% python3 -q
>>> import numpy as np
>>> import numpy.linalg as la
>>> np.set_printoptions(precision=2, suppress=True, linewidth=100)
>>> W0 = np.load("case14.npy")
>>> W0
array([[ 0, -2, -2, -1,  0],
       [ 2,  0,  0,  0,  0],
       [ 2,  0,  0,  0,  0],
       [ 1,  0,  0,  0,  1],
       [ 0,  0,  0, -1,  0]])
>>> def softmax(z):
...     e = np.exp(z - z.max(axis=-1, keepdims=True))
...     return e / e.sum(axis=-1, keepdims=True)
... 
>>> softmax(W0[4] + -3)
array([0.23, 0.23, 0.23, 0.08, 0.23])
>>> softmax(W0[4])
array([0.23, 0.23, 0.23, 0.08, 0.23])
>>> scores = W0 @ W0.T / np.sqrt(5)
>>> softmax(scores)[4] @ W0
array([ 0.82, -0.51, -0.51, -0.51,  0.16])
>>> softmax(scores + np.triu(np.full(scores.shape, -np.inf), 1))
array([[1.  , 0.  , 0.  , 0.  , 0.  ],
       [0.14, 0.86, 0.  , 0.  , 0.  ],
       [0.08, 0.46, 0.46, 0.  , 0.  ],
       [0.12, 0.29, 0.29, 0.29, 0.  ],
       [0.26, 0.16, 0.16, 0.16, 0.26]])
>>> la.lstsq(W0[:-1].T, W0[-1])[2]
np.int32(3)
>>> round(np.trace(la.pinv(W0) @ W0), 2)
np.float64(4.0)
>>> left, sv, vt = la.svd(W0)
>>> sv.round(2) + 0
array([3.02, 3.02, 0.94, 0.94, 0.  ])
>>> np.argmax(sv[:-1] / (sv[1:] + 1e-6)) + 1
np.int64(4)
>>> other = left[:, :4] @ np.diag(sv[:4]) @ vt[:4]
>>> np.round(la.norm(W0 - other) / la.norm(W0), 2)
np.float64(0.0)
>>> M = np.loadtxt("arr.csv", delimiter=",")
>>> M
array([[1., 0., 0., 0.],
       [0., 1., 0., 0.],
       [0., 0., 1., 0.],
       [0., 0., 0., 1.]])
>>> other = np.array([[-3, 8], [8, 7]])
>>> basis = np.kron(other, M)
>>> basis.shape
(8, 8)
>>> Q = M.astype(float).copy()
>>> for j in range(4):
...     Q[:, j] -= Q[:, :j] @ (Q[:, :j].T @ Q[:, j])
...     Q[:, j] /= la.norm(Q[:, j])
... 
>>> Q.T @ M
array([[1., 0., 0., 0.],
       [0., 1., 0., 0.],
       [0., 0., 1., 0.],
       [0., 0., 0., 1.]])
>>> Q
array([[1., 0., 0., 0.],
       [0., 1., 0., 0.],
       [0., 0., 1., 0.],
       [0., 0., 0., 1.]])
>>> M.sum(axis=1)
array([1., 1., 1., 1.])
>>> M @ np.ones(4)
array([1., 1., 1., 1.])
>>> la.matrix_power(M, 100)
array([[1., 0., 0., 0.],
       [0., 1., 0., 0.],
       [0., 0., 1., 0.],
       [0., 0., 0., 1.]])
>>> np.sort(np.abs(la.eigvals(M)))[::-1]
array([1., 1., 1., 1.])
>>> la.matrix_power(M, 2)
array([[1., 0., 0., 0.],
       [0., 1., 0., 0.],
       [0., 0., 1., 0.],
       [0., 0., 0., 1.]])
>>> p = np.eye(4)[0]
>>> for _ in range(7):
...     p = p @ M
...     print(p.round(2))
... 
[1. 0. 0. 0.]
[1. 0. 0. 0.]
[1. 0. 0. 0.]
[1. 0. 0. 0.]
[1. 0. 0. 0.]
[1. 0. 0. 0.]
[1. 0. 0. 0.]
>>> vals, V = la.eigh(M)
>>> la.svd(M, compute_uv=False)
array([1., 1., 1., 1.])
>>> vals.sum(), np.trace(M)
(np.float64(4.0), np.float64(4.0))
>>> (vals > 1e-8).sum(), (vals < -1e-8).sum()
(np.int64(4), np.int64(0))
>>> np.unique(vals.round(6) + 0, return_counts=True)[1]
array([4])
>>> K = np.array([[-1.7, 0.8, -1.2, -0.3, -0.2],
...     [0.4, -0.5, 1.5, -0.7, -0.7],
...     [1.6, -1.3, 0.4, -0.8, 0.1],
...     [0.3, 1.1, 0.9, 0.7, -0.8],
...     [0.0, 0.5, -0.8, -1.7, -0.1],
...     [-0.9, 1.0, 1.4, 0.5, 0.1],
...     [-1.2, 0.3, 1.0, 1.1, 1.0],
...     [0.8, -1.1, 2.0, -2.4, 1.4],
...     [-0.4, 0.9, 0.9, 1.4, -0.4],
...     [-1.3, -0.1, -0.9, -0.5, 1.0],
...     [1.1, -0.8, 0.0, 1.9, 0.0],
...     [-0.2, 0.8, 2.0, 0.5, 0.8],
...     [-1.4, 0.2, 1.7, 1.9, -1.3]])
>>> K[:, 0] *= 20
>>> K
array([[-34. ,   0.8,  -1.2,  -0.3,  -0.2],
       [  8. ,  -0.5,   1.5,  -0.7,  -0.7],
       [ 32. ,  -1.3,   0.4,  -0.8,   0.1],
       [  6. ,   1.1,   0.9,   0.7,  -0.8],
       [  0. ,   0.5,  -0.8,  -1.7,  -0.1],
       [-18. ,   1. ,   1.4,   0.5,   0.1],
       [-24. ,   0.3,   1. ,   1.1,   1. ],
       [ 16. ,  -1.1,   2. ,  -2.4,   1.4],
       [ -8. ,   0.9,   0.9,   1.4,  -0.4],
       [-26. ,  -0.1,  -0.9,  -0.5,   1. ],
       [ 22. ,  -0.8,   0. ,   1.9,   0. ],
       [ -4. ,   0.8,   2. ,   0.5,   0.8],
       [-28. ,   0.2,   1.7,   1.9,  -1.3]])
>>> # column 0 is much longer than the rest
>>> vals, V = la.eigh(M)
>>> x0 = np.array([1, -3, 9, -9])
>>> x0 @ M @ x0
np.float64(172.0)
>>> x0 @ M @ x0 / (x0 @ x0), vals[0], vals[-1]
(np.float64(1.0), np.float64(1.0), np.float64(1.0))
>>> V * np.abs(vals) @ V.T
array([[1., 0., 0., 0.],
       [0., 1., 0., 0.],
       [0., 0., 1., 0.],
       [0., 0., 0., 1.]])
>>> V * np.maximum(vals, 0) @ V.T
array([[1., 0., 0., 0.],
       [0., 1., 0., 0.],
       [0., 0., 1., 0.],
       [0., 0., 0., 1.]])
